% ipython --no-banner

In [1]: import numpy as np

In [2]: np.set_printoptions(suppress=True, linewidth=120)

In [3]: A = np.load("w.npy")

In [4]: A
Out[4]: 
array([[0., 1., 2., 1.],
       [1., 0., 0., 0.],
       [2., 0., 0., 0.],
       [1., 0., 0., 0.]])

In [5]: np.unique(A.round(6), axis=0).shape
Out[5]: (3, 4)

In [6]: np.linalg.lstsq(A[:-1].T, A[-1])[2]
Out[6]: np.int32(2)

In [7]: x0 = np.array([2, -1, 1, -1])

In [8]: a = np.maximum(A @ x0, 0)

In [9]: np.round(np.tanh(A @ x0), 2)
Out[9]: array([0.  , 0.96, 1.  , 0.96])

In [10]: A.T @ a
Out[10]: array([12.,  0.,  0.,  0.])

In [11]: np.maximum(A @ (3 * x0), 0)
Out[11]: array([ 0.,  6., 12.,  6.])

In [12]: np.flatnonzero(a > 1e-9)
Out[12]: array([1, 2, 3])

In [13]: F = np.array([[-1.0, 1.0, 1.0], [1.0, -1.0, 1.0], [1.0, 1.0, -1.0]])

In [14]: # symmetric

In [15]: F @ (-1.0) ** np.arange(3)
Out[15]: array([-1.,  3., -1.])

In [16]: (F @ F)[0]
Out[16]: array([ 3., -1., -1.])

In [17]: F @ np.ones(3)
Out[17]: array([1., 1., 1.])

In [18]: rng = np.random.default_rng(687)

In [19]: Y = F + rng.integers(-2, 3, (3, 2)) @ rng.integers(-2, 3, (2, 3))

In [20]: Y
Out[20]: 
array([[-1.,  3., -7.],
       [ 5., -3.,  5.],
       [-1.,  2., -3.]])

In [21]: Y - F
Out[21]: 
array([[ 0.,  2., -8.],
       [ 4., -2.,  4.],
       [-2.,  1., -2.]])

In [22]: np.round(np.linalg.svd(Y - F, compute_uv=False), 2) + 0
Out[22]: array([9.92, 3.83, 0.  ])

In [23]: np.abs(Y - F).sum(axis=1)
Out[23]: array([10., 10.,  5.])

In [24]: M = np.load("run8.npy")

In [25]: M
Out[25]: 
array([[ 1,  5,  1],
       [-1,  1,  2],
       [ 1, -2,  1]])

In [26]: np.kron(np.eye(2, dtype=int), M)
Out[26]: 
array([[ 1,  5,  1,  0,  0,  0],
       [-1,  1,  2,  0,  0,  0],
       [ 1, -2,  1,  0,  0,  0],
       [ 0,  0,  0,  1,  5,  1],
       [ 0,  0,  0, -1,  1,  2],
       [ 0,  0,  0,  1, -2,  1]])

In [27]: np.round(np.linalg.det(M.T), 2)
Out[27]: np.float64(21.0)

In [28]: np.einsum("ii->", M)
Out[28]: np.int64(3)

In [29]: round(float(np.linalg.det(M[::-1])), 2)
Out[29]: -21.0

In [30]: E = np.loadtxt("test19.csv", delimiter=",")

In [31]: E
Out[31]: 
array([[  9.,   2.,   9.],
       [-27.,  -6., -27.],
       [ -9.,  -2.,  -9.],
       [ 27.,   6.,  27.]])

In [32]: # rows and columns are dependent

In [33]: round(float(np.trace(np.linalg.pinv(E) @ E)), 2)
Out[33]: 1.0

In [34]: np.allclose(E[:-1].T @ np.linalg.lstsq(E[:-1].T, E[-1])[0], E[-1])
Out[34]: True

In [35]: np.abs(np.diag(np.linalg.qr(E)[1])) > 1e-9
Out[35]: array([ True, False, False])

In [36]: np.linalg.lstsq(E[:-1].T, E[-1])[2]
Out[36]: np.int32(1)

In [37]: np.unique(E.round(6), axis=0).shape
Out[37]: (4, 3)

In [38]: np.round(E @ np.linalg.pinv(E) @ E, 2)
Out[38]: 
array([[  9.,   2.,   9.],
       [-27.,  -6., -27.],
       [ -9.,  -2.,  -9.],
       [ 27.,   6.,  27.]])

In [39]: arr = np.array([[0, 5, 4], [2, 3, 0], [3, 5, 0], [3, 1, 5]]) * (rng.random((4, 3)) < 0.3)

In [40]: arr
Out[40]: 
array([[0, 5, 0],
       [0, 0, 0],
       [3, 0, 0],
       [0, 0, 0]])

In [41]: cov = arr.T @ arr

In [42]: (arr @ arr.T).shape
Out[42]: (4, 4)

In [43]: round(float(np.linalg.norm(arr[3] - arr[0])), 2)
Out[43]: 5.0

In [44]: round(float(np.linalg.norm(arr[3], 1)), 2), np.round(np.linalg.norm(arr[3], np.inf), 2)
Out[44]: (0.0, np.float64(0.0))

In [45]: np.round(np.linalg.norm(arr, 1), 2), round(float(np.linalg.norm(arr, np.inf)), 2)
Out[45]: (np.float64(5.0), 5.0)

In [46]: np.round(np.linalg.norm(arr, axis=1), 2)
Out[46]: array([5., 0., 3., 0.])

In [47]: round(np.linalg.norm(arr, 2), 2)
Out[47]: np.float64(5.0)

In [48]: left, sv, VT = np.linalg.svd(arr)

In [49]: np.argmax(sv[:-1] / (sv[1:] + 1e-6)) + 1
Out[49]: np.int64(2)

In [50]: sv
Out[50]: array([5., 3., 0.])

In [51]: Y = left[:, :2] @ np.diag(sv[:2]) @ VT[:2]

In [52]: np.round(np.linalg.norm(arr - Y, 2), 2), sv[2]
Out[52]: (np.float64(0.0), np.float64(0.0))

In [53]: Y
Out[53]: 
array([[0., 5., 0.],
       [0., 0., 0.],
       [3., 0., 0.],
       [0., 0., 0.]])

In [54]: np.linalg.matrix_rank(arr, rtol=0.05)
Out[54]: np.int64(2)

In [55]: rank = np.linalg.matrix_rank(arr)

In [56]: rank
Out[56]: np.int64(2)

In [57]: null = np.linalg.svd(arr)[2][rank:].T

In [58]: arr @ null
Out[58]: 
array([[0.],
       [0.],
       [0.],
       [0.]])

In [59]: [int(np.linalg.matrix_rank(arr[:, :j + 1])) for j in range(3)]
Out[59]: [1, 2, 2]

In [60]: null.shape
Out[60]: (3, 1)

In [61]: [int(np.linalg.matrix_rank(arr[:i])) for i in range(1, len(arr) + 1)]
Out[61]: [1, 1, 2, 2]
